$ python3 -q
>>> import numpy as np
>>> np.set_printoptions(precision=3, suppress=True, linewidth=140, floatmode="fixed")
>>> data = np.array([[0, 2, 0, 0, 0, 2, 0],
...     [0, 1, 1, 2, 2, 2, 1],
...     [0, 0, 2, 2, 2, 1, 2],
...     [0, 1, 1, 2, 2, 1, 2],
...     [0, 2, 0, 2, 1, 0, 2],
...     [1, 1, 1, 2, 2, 1, 0],
...     [1, 0, 1, 2, 0, 2, 2]])
>>> vec = np.array([3, 3, 0, 3, 0, 0, 0])
>>> a = np.maximum(data @ vec, 0)
>>> print(data.T @ a)
[ 21  66  51 114  84  75  81]
>>> print(data * (a > 1e-9)[:, None])
[[0 2 0 0 0 2 0]
 [0 1 1 2 2 2 1]
 [0 0 2 2 2 1 2]
 [0 1 1 2 2 1 2]
 [0 2 0 2 1 0 2]
 [1 1 1 2 2 1 0]
 [1 0 1 2 0 2 2]]
>>> M = np.loadtxt("sample6.csv", delimiter=",")
>>> print(M)
[[-4.000  1.000  5.000 -1.000  4.000 -4.000]
 [ 0.000  0.000  0.000  0.000  0.000  0.000]
 [-2.000  3.000  5.000  0.000  0.000 -6.000]
 [-3.000 -1.000  2.000 -3.000  0.000 -2.000]
 [ 3.000 -1.000  4.000  1.000 -6.000 -3.000]
 [-2.000  1.000  7.000 -4.000 -1.000  1.000]
 [ 3.000 -1.000  4.000  1.000 -6.000 -3.000]
 [-2.000 -1.000  5.000  2.000  0.000 -5.000]
 [ 0.000  0.000  0.000  0.000  0.000  0.000]
 [ 0.000 -1.000  7.000 -1.000 -5.000  0.000]
 [-2.000  2.000  2.000  2.000  3.000 -3.000]
 [-2.000 -4.000  6.000 -3.000 -2.000 -3.000]
 [-5.000  2.000  5.000  0.000  4.000  0.000]
 [-6.000 -1.000  5.000 -5.000  1.000  1.000]
 [ 0.000  0.000  0.000  0.000  0.000  0.000]
 [-5.000 -5.000  8.000 -6.000 -2.000 -5.000]
 [-2.000 -1.000  3.000 -3.000  1.000 -1.000]
 [ 0.000  0.000  0.000  0.000  0.000  0.000]
 [ 3.000  2.000  1.000  1.000 -3.000 -1.000]
 [-2.000 -1.000  3.000 -3.000  1.000 -1.000]]
>>> M2 = np.c_[M[:, :2] @ np.array([[-5, 1], [5, 0]]), np.array([0, 2, -5, -4, -1, -2, 4, -5, 1, 5, 5, -2, 0, 2, -2, 2, -4, -1, -3, -1])]
>>> print(M2)
[[ 25.000  -4.000   0.000]
 [  0.000   0.000   2.000]
 [ 25.000  -2.000  -5.000]
 [ 10.000  -3.000  -4.000]
 [-20.000   3.000  -1.000]
 [ 15.000  -2.000  -2.000]
 [-20.000   3.000   4.000]
 [  5.000  -2.000  -5.000]
 [  0.000   0.000   1.000]
 [ -5.000   0.000   5.000]
 [ 20.000  -2.000   5.000]
 [-10.000  -2.000  -2.000]
 [ 35.000  -5.000   0.000]
 [ 25.000  -6.000   2.000]
 [  0.000   0.000  -2.000]
 [  0.000  -5.000   2.000]
 [  5.000  -2.000  -4.000]
 [  0.000   0.000  -1.000]
 [ -5.000   3.000  -3.000]
 [  5.000  -2.000  -1.000]]
>>> print(np.linalg.matrix_rank(np.c_[M, M2]))
7
>>> print(np.round(np.linalg.lstsq(M, M2[:, 0])[0], 3) + 0)
[-5.000  5.000  0.000  0.000  0.000  0.000]
>>> print(np.linalg.matrix_rank(M2))
3
>>> Z = M2[[10, 11]].astype(float)
>>> for _ in range(6):
...     labels = np.linalg.norm(M2[:, None] - Z, axis=-1).argmin(axis=1)
...     Z = np.array([M2[labels == j].mean(axis=0) for j in range(2)])
... 
>>> print(labels)
[0 1 0 0 1 0 1 1 1 1 0 1 0 0 1 1 1 1 1 1]
>>> print(np.bincount(labels))
[ 7 13]
>>> M2 = np.array([[1, 1], [1, -1]])
>>> rng = np.random.default_rng(41)
>>> K = np.kron(M2, np.kron(M2, M2))[rng.permutation(8)][:3]
>>> print(K)
[[ 1 -1  1 -1  1 -1  1 -1]
 [ 1  1  1  1  1  1  1  1]
 [ 1  1 -1 -1  1  1 -1 -1]]
>>> T = np.stack([K, 3 * K, K[::-1]])
>>> print(T.sum(axis=0))
[[ 5 -3  3 -5  5 -3  3 -5]
 [ 5  5  5  5  5  5  5  5]
 [ 5  3 -3 -5  5  3 -3 -5]]
>>> print(np.linalg.norm(T, axis=(1, 2)))
[ 4.899 14.697  4.899]
>>> print(T.shape)
(3, 3, 8)
>>> print(np.linalg.matrix_rank(T))
[3 3 3]
>>> f = np.array([-6, 1])
>>> print(np.polyval(f, K[0]))
[-5  7 -5  7 -5  7 -5  7]
>>> print(np.array([np.convolve(row, f, "same") for row in K]))
[[-6  7 -7  7 -7  7 -7  7]
 [-6 -5 -5 -5 -5 -5 -5 -5]
 [-6 -5  7  5 -7 -5  7  5]]
>>> print(np.cross(K[0, :3], K[1, :3]))
[-2  0  2]
>>> print(np.correlate(K[0], K[1], "full"))
[ 1  0  1  0  1  0  1  0 -1  0 -1  0 -1  0 -1]
>>> vec = np.array([0, 0, 3, 0, 0, 1, 3, 3])
>>> a = np.maximum(K @ vec, 0)
>>> print(a)
[ 2 10  0]
>>> print(K * (a > 1e-9)[:, None])
[[ 1 -1  1 -1  1 -1  1 -1]
 [ 1  1  1  1  1  1  1  1]
 [ 0  0  0  0  0  0  0  0]]
>>> print(np.maximum(K @ (3 * vec), 0))
[ 6 30  0]
>>> print(K.T @ a)
[12  8 12  8 12  8 12  8]
>>> print(np.flatnonzero(a > 1e-9))
[0 1]
>>> M2 = np.array([[-2, -3, 0],
...     [2, -2, 0],
...     [3, -1, -2],
...     [-2, 3, -1],
...     [3, 3, -1],
...     [-1, 2, 2],
...     [-3, -3, 0],
...     [1, -3, 2]])
>>> print(np.linalg.matrix_rank(np.vstack([K, M2.T])))
6
>>> print(np.linalg.matrix_rank(K @ M2))
3
>>> print(np.einsum("ik,kj->ij", K, M2))
[[ 1 -4 -6]
 [ 1 -4  0]
 [ 3  4  2]]
>>> f, v = K[1], K[2]
>>> print(f @ v)
0
>>> print(f @ f)
8
>>> pr = (f @ v) / (f @ f) * f
>>> print(np.outer(f, v))
[[ 1  1 -1 -1  1  1 -1 -1]
 [ 1  1 -1 -1  1  1 -1 -1]
 [ 1  1 -1 -1  1  1 -1 -1]
 [ 1  1 -1 -1  1  1 -1 -1]
 [ 1  1 -1 -1  1  1 -1 -1]
 [ 1  1 -1 -1  1  1 -1 -1]
 [ 1  1 -1 -1  1  1 -1 -1]
 [ 1  1 -1 -1  1  1 -1 -1]]
>>> print(round(float(np.linalg.norm(f + v) ** 2 + np.linalg.norm(f - v) ** 2), 3))
32.0
>>> print(np.linalg.matrix_rank(np.outer(f, v)))
1
>>> J = np.load("case0.npy")
>>> print(J)
[[0 0 0 1 0 1 1 0]
 [0 0 1 0 0 0 0 0]
 [0 1 0 0 0 0 0 0]
 [1 0 0 0 0 1 1 1]
 [0 0 0 0 0 0 0 0]
 [1 0 0 1 0 0 1 1]
 [1 0 0 1 0 1 0 0]
 [0 0 0 1 0 1 0 0]]
>>> w, V = np.linalg.eigh(J)
>>> print(np.round(np.linalg.svd(J, compute_uv=False), 3) + 0)
[3.323 1.681 1.000 1.000 1.000 1.000 0.358 0.000]
>>> print(np.round(np.linalg.eigvalsh(J + -1 * np.eye(8)), 3) + 0)
[-2.681 -2.000 -2.000 -2.000 -1.000 -0.642  0.000  2.323]
>>> print(w.round(3) + 0)
[-1.681 -1.000 -1.000 -1.000  0.000  0.358  1.000  3.323]
>>> print((w > 1e-8).sum(), (w < -1e-8).sum())
3 4
>>> print(np.unique(w.round(6) + 0, return_counts=True)[1])
[1 3 1 1 1 1]
>>> print(w.sum(), np.trace(J))
0.0 0
>>> Q, Rm = np.linalg.qr(M)
>>> print(np.allclose(Rm.T @ Rm, M.T @ M))
True
>>> print(round(float(np.trace(Q @ Q.T)), 3))
6.0
>>> print(np.round(Q @ Rm, 3) + 0)
[[-4.000  1.000  5.000 -1.000  4.000 -4.000]
 [ 0.000  0.000  0.000  0.000  0.000  0.000]
 [-2.000  3.000  5.000  0.000  0.000 -6.000]
 [-3.000 -1.000  2.000 -3.000  0.000 -2.000]
 [ 3.000 -1.000  4.000  1.000 -6.000 -3.000]
 [-2.000  1.000  7.000 -4.000 -1.000  1.000]
 [ 3.000 -1.000  4.000  1.000 -6.000 -3.000]
 [-2.000 -1.000  5.000  2.000  0.000 -5.000]
 [ 0.000  0.000  0.000  0.000  0.000  0.000]
 [ 0.000 -1.000  7.000 -1.000 -5.000  0.000]
 [-2.000  2.000  2.000  2.000  3.000 -3.000]
 [-2.000 -4.000  6.000 -3.000 -2.000 -3.000]
 [-5.000  2.000  5.000  0.000  4.000  0.000]
 [-6.000 -1.000  5.000 -5.000  1.000  1.000]
 [ 0.000  0.000  0.000  0.000  0.000  0.000]
 [-5.000 -5.000  8.000 -6.000 -2.000 -5.000]
 [-2.000 -1.000  3.000 -3.000  1.000 -1.000]
 [ 0.000  0.000  0.000  0.000  0.000  0.000]
 [ 3.000  2.000  1.000  1.000 -3.000 -1.000]
 [-2.000 -1.000  3.000 -3.000  1.000 -1.000]]
>>> print(round(float(np.linalg.eigvalsh(J).min()), 3))
-1.681
>>> print(np.all(np.linalg.eigvalsh(J) > 0))
False
>>> F = np.loadtxt("run16.csv", delimiter=",")
>>> print(F)
[[ 0.541 -0.459 -0.642  0.092 -0.275]
 [-0.459  0.541 -0.642  0.092 -0.275]
 [-0.642 -0.642  0.101  0.128 -0.385]
 [ 0.092  0.092  0.128  0.982  0.055]
 [-0.275 -0.275 -0.385  0.055  0.835]]
>>> w, V = np.linalg.eig(F)
>>> print(np.sort(np.linalg.eigvals(np.linalg.inv(F))))
[-1.000  1.000  1.000  1.000  1.000]
>>> print(np.round(F @ V[:, 0] - w[0] * V[:, 0], 3) + 0)
[0.000 0.000 0.000 0.000 0.000]
>>> print(round(np.prod(w), 3))
-1.0
>>> print(w)
[ 1.000 -1.000  1.000  1.000  1.000]
>>> w, V = np.linalg.eigh(F)
>>> vec = np.array([1, 3, 3, 2, 1])
>>> print(round(float(vec @ F @ vec), 3))
-8.367
>>> print(np.round(V * np.abs(w) @ V.T, 3) + 0)
[[1.000 0.000 0.000 0.000 0.000]
 [0.000 1.000 0.000 0.000 0.000]
 [0.000 0.000 1.000 0.000 0.000]
 [0.000 0.000 0.000 1.000 0.000]
 [0.000 0.000 0.000 0.000 1.000]]
>>> f = np.array([-2, -1])
>>> print(np.convolve(F[1], f))
[ 0.917 -0.624  0.743  0.459  0.459  0.275]
>>> print(np.polyval(f, F[1]))
[-0.083 -2.083  0.284 -1.183 -0.450]
>>> print(np.correlate(F[1], F[4], "full"))
[-0.383  0.427 -0.330 -0.041  0.000 -0.023  0.258  0.051  0.076]
>>> print(np.einsum("ij,ji->", F, F))
5.0
>>> print(np.einsum("ii->", F))
3.0
>>> print(np.round(np.linalg.eigvals(F).sum().real, 3))
3.0
>>> print(np.poly(F))
[ 1.000 -3.000  2.000  2.000 -3.000  1.000]
>>> print(round(float(np.linalg.det(2 * F)), 3), np.round(np.linalg.det(F), 3))
-32.0 -1.0
>>> print(np.linalg.eigvals(F))
[ 1.000 -1.000  1.000  1.000  1.000]
>>> E = np.load("m.npy")
>>> print(E)
[[ 0.127  0.063 -0.003  0.185 -0.192  0.161 -0.099  0.023]
 [ 0.063  0.146 -0.029 -0.034 -0.001  0.210 -0.122  0.245]
 [-0.003 -0.029  0.372 -0.144 -0.349 -0.258  0.021  0.153]
 [ 0.185 -0.034 -0.144  0.480 -0.226  0.196 -0.065 -0.316]
 [-0.192 -0.001 -0.349 -0.226  0.665  0.065  0.089 -0.035]
 [ 0.161  0.210 -0.258  0.196  0.065  0.486 -0.209  0.165]
 [-0.099 -0.122  0.021 -0.065  0.089 -0.209  0.123 -0.165]
 [ 0.023  0.245  0.153 -0.316 -0.035  0.165 -0.165  0.599]]
>>> rank = np.linalg.matrix_rank(E)
>>> print(rank)
3
>>> N = np.linalg.svd(E)[2][rank:].T
>>> print(np.linalg.matrix_rank(E.T @ E), np.linalg.matrix_rank(E @ E.T))
3 3
>>> print([int(np.linalg.matrix_rank(E[:, :j + 1])) for j in range(8)])
[1, 2, 3, 3, 3, 3, 3, 3]
>>> print([int(np.linalg.matrix_rank(E[:i])) for i in range(1, len(E) + 1)])
[1, 2, 3, 3, 3, 3, 3, 3]
>>> print(np.allclose(E @ N, 0))
True
>>> X = np.loadtxt("w.csv", delimiter=",")
>>> print(X)
[[-6.000 -3.000 -3.000  6.000]
 [-6.000 -3.000 -3.000  6.000]
 [ 0.000  0.000  0.000  0.000]
 [-6.000 -3.000 -3.000  6.000]
 [-6.000 -3.000 -3.000  6.000]
 [-2.000 -1.000 -1.000  2.000]
 [-2.000 -1.000 -1.000  2.000]
 [-4.000 -2.000 -2.000  4.000]]
>>> U, sv, Vt = np.linalg.svd(X)
>>> print(np.argmax(sv[:-1] / (sv[1:] + 1e-6)) + 1)
1
>>> print(sv.round(3) + 0)
[20.494  0.000  0.000  0.000]
>>> M2 = U[:, :1] @ np.diag(sv[:1]) @ Vt[:1]
>>> print(np.round(np.linalg.norm(X - M2) / np.linalg.norm(X), 3))
0.0
>>> print(np.linalg.matrix_rank(M2))
1
>>> print(np.abs(np.diag(np.linalg.qr(X)[1])) > 1e-9)
[ True False False False]
>>> print(np.linalg.lstsq(X[:-1].T, X[-1])[2])
1
>>> print(X.ravel(order="F"))
[-6.000 -6.000  0.000 -6.000 -6.000 -2.000 -2.000 -4.000 -3.000 -3.000  0.000 -3.000 -3.000 -1.000 -1.000 -2.000 -3.000 -3.000  0.000
 -3.000 -3.000 -1.000 -1.000 -2.000  6.000  6.000  0.000  6.000  6.000  2.000  2.000  4.000]
>>> print(X.reshape(2, -1))
[[-6.000 -3.000 -3.000  6.000 -6.000 -3.000 -3.000  6.000  0.000  0.000  0.000  0.000 -6.000 -3.000 -3.000  6.000]
 [-6.000 -3.000 -3.000  6.000 -2.000 -1.000 -1.000  2.000 -2.000 -1.000 -1.000  2.000 -4.000 -2.000 -2.000  4.000]]
>>> T = X.reshape(8, 2, -1)
>>> print(np.einsum("ihd,jhd->hij", T, T).shape)
(2, 8, 8)
>>> print(T.shape)
(8, 2, 2)
>>> print(T[:, 0])
[[-6.000 -3.000]
 [-6.000 -3.000]
 [ 0.000  0.000]
 [-6.000 -3.000]
 [-6.000 -3.000]
 [-2.000 -1.000]
 [-2.000 -1.000]
 [-4.000 -2.000]]
>>> print(T.transpose(1, 0, 2))
[[[-6.000 -3.000]
  [-6.000 -3.000]
  [ 0.000  0.000]
  [-6.000 -3.000]
  [-6.000 -3.000]
  [-2.000 -1.000]
  [-2.000 -1.000]
  [-4.000 -2.000]]

 [[-3.000  6.000]
  [-3.000  6.000]
  [ 0.000  0.000]
  [-3.000  6.000]
  [-3.000  6.000]
  [-1.000  2.000]
  [-1.000  2.000]
  [-2.000  4.000]]]
>>> arr = np.load("block17.npy")
>>> print(arr)
[[ 2.860  0.200  3.210  0.250 -2.060  0.720  3.230]
 [ 4.180 -0.490  2.760  1.030 -2.300  0.210  2.300]
 [-1.980 -0.030 -1.620 -0.780  1.200 -0.570 -1.260]
 [ 2.440 -0.300  0.240  2.670 -0.820  0.860 -1.260]
 [ 2.540 -0.680  1.650 -0.460 -1.400 -0.800  1.970]
 [-2.200  0.890  0.570 -1.790  0.460  0.310  1.630]
 [-2.740  0.550 -1.140 -1.030  1.260  0.050 -0.600]
 [-3.540  0.430 -0.900 -3.040  1.400 -0.950  0.780]]
>>> U, sv, Vt = np.linalg.svd(arr, full_matrices=False)
>>> print(U.shape, sv.shape, Vt.shape)
(8, 7) (7,) (7, 7)
>>> print(sv.round(3) + 0)
[11.116  6.024  2.121  0.000  0.000  0.000  0.000]
>>> print(np.round(U.T @ arr @ Vt.T, 3) + 0)
[[11.116  0.000  0.000  0.000  0.000  0.000  0.000]
 [ 0.000  6.024  0.000  0.000  0.000  0.000  0.000]
 [ 0.000  0.000  2.121  0.000  0.000  0.000  0.000]
 [ 0.000  0.000  0.000  0.000  0.000  0.000  0.000]
 [ 0.000  0.000  0.000  0.000  0.000  0.000  0.000]
 [ 0.000  0.000  0.000  0.000  0.000  0.000  0.000]
 [ 0.000  0.000  0.000  0.000  0.000  0.000  0.000]]
>>> print(np.allclose(U * sv @ Vt, arr))
True
>>> th = np.radians(91)
>>> Rm = np.eye(7)
>>> Rm[3, 3] = Rm[0, 0] = np.cos(th)
>>> Rm[3, 0], Rm[0, 3] = -np.sin(th), np.sin(th)
>>> print(Rm)
[[-0.017  0.000  0.000  1.000  0.000  0.000  0.000]
 [ 0.000  1.000  0.000  0.000  0.000  0.000  0.000]
 [ 0.000  0.000  1.000  0.000  0.000  0.000  0.000]
 [-1.000  0.000  0.000 -0.017  0.000  0.000  0.000]
 [ 0.000  0.000  0.000  0.000  1.000  0.000  0.000]
 [ 0.000  0.000  0.000  0.000  0.000  1.000  0.000]
 [ 0.000  0.000  0.000  0.000  0.000  0.000  1.000]]
>>> M2 = arr @ Rm.T
>>> print(np.allclose(arr @ arr.T, M2 @ M2.T))
True
>>> print(np.round(np.linalg.svd(arr, compute_uv=False), 3) + 0, np.round(np.linalg.svd(M2, compute_uv=False), 3) + 0)
[11.116  6.024  2.121  0.000  0.000  0.000  0.000] [11.116  6.024  2.121  0.000  0.000  0.000  0.000]
